% ipython --no-banner

In [1]: import numpy as np

In [2]: np.set_printoptions(suppress=True, linewidth=140)

In [3]: tidy = lambda a: np.round(a, 3) + 0

In [4]: feats = np.load("w.npy")

In [5]: feats
Out[5]: 
array([[-3, -2],
       [-1,  0],
       [ 1,  2]])

In [6]: q, r_ = np.linalg.qr(feats)

In [7]: q.shape, r_.shape
Out[7]: ((3, 2), (2, 2))

In [8]: np.allclose(r_.T @ r_, feats.T @ feats)
Out[8]: True

In [9]: data = np.load("x.npy")

In [10]: data
Out[10]: 
array([[1, 1, 1, 0],
       [0, 0, 2, 0],
       [2, 2, 2, 1],
       [1, 1, 5, 0]])

In [11]: # rank 3

In [12]: Uu, sigma, VT = np.linalg.svd(data)

In [13]: vecs = VT[:(sigma > 1e-8).sum()]

In [14]: rng = np.random.default_rng(87)

In [15]: vec = data[3] + -2 * data[0] + rng.integers(2) * np.eye(4)[1]

In [16]: vec
Out[16]: array([-1.,  0.,  3.,  0.])

In [17]: tidy(np.linalg.norm(vec - vecs.T @ vecs @ vec))
Out[17]: np.float64(0.707)

In [18]: tidy(np.diag(vecs.T @ vecs))
Out[18]: array([0.5, 0.5, 1. , 1. ])

In [19]: np.linalg.matrix_rank(np.vstack([data, vec]))
Out[19]: np.int64(4)

In [20]: np.kron(np.eye(2, dtype=int), data)
Out[20]: 
array([[1, 1, 1, 0, 0, 0, 0, 0],
       [0, 0, 2, 0, 0, 0, 0, 0],
       [2, 2, 2, 1, 0, 0, 0, 0],
       [1, 1, 5, 0, 0, 0, 0, 0],
       [0, 0, 0, 0, 1, 1, 1, 0],
       [0, 0, 0, 0, 0, 0, 2, 0],
       [0, 0, 0, 0, 2, 2, 2, 1],
       [0, 0, 0, 0, 1, 1, 5, 0]])

In [21]: tidy(np.linalg.det(data[::-1]))
Out[21]: np.float64(0.0)

In [22]: tidy(np.linalg.det(data.T))
Out[22]: np.float64(0.0)

In [23]: tidy(np.poly(data))
Out[23]: array([ 1., -3., -9.,  2.,  0.])

In [24]: np.einsum("ij,ji->", data, data)
Out[24]: np.int64(27)

In [25]: tidy(np.linalg.det(2 * data)), tidy(np.linalg.det(data))
Out[25]: (np.float64(0.0), np.float64(0.0))

In [26]: np.einsum("ii->", data)
Out[26]: np.int64(3)

In [27]: arr = np.load("arr.npy")

In [28]: arr
Out[28]: 
array([[ 3,  5],
       [15,  5]])

In [29]: vec = np.array([1, -3])

In [30]: y = arr @ vec

In [31]: coef, lr = np.zeros(2), 1 / np.linalg.norm(arr, 2) ** 2

In [32]: for i in range(25):
    ...:     coef -= lr * arr.T @ (arr @ coef - y)
    ...:     if i % 5 == 0: print(i, round(np.linalg.norm(arr @ coef - y), 3))
    ...: 
0 10.942
5 8.506
10 6.612
15 5.14
20 3.995

In [33]: tidy(coef)
Out[33]: array([ 0.662, -2.171])

In [34]: tidy(np.linalg.cond(arr))
Out[34]: np.float64(4.512)
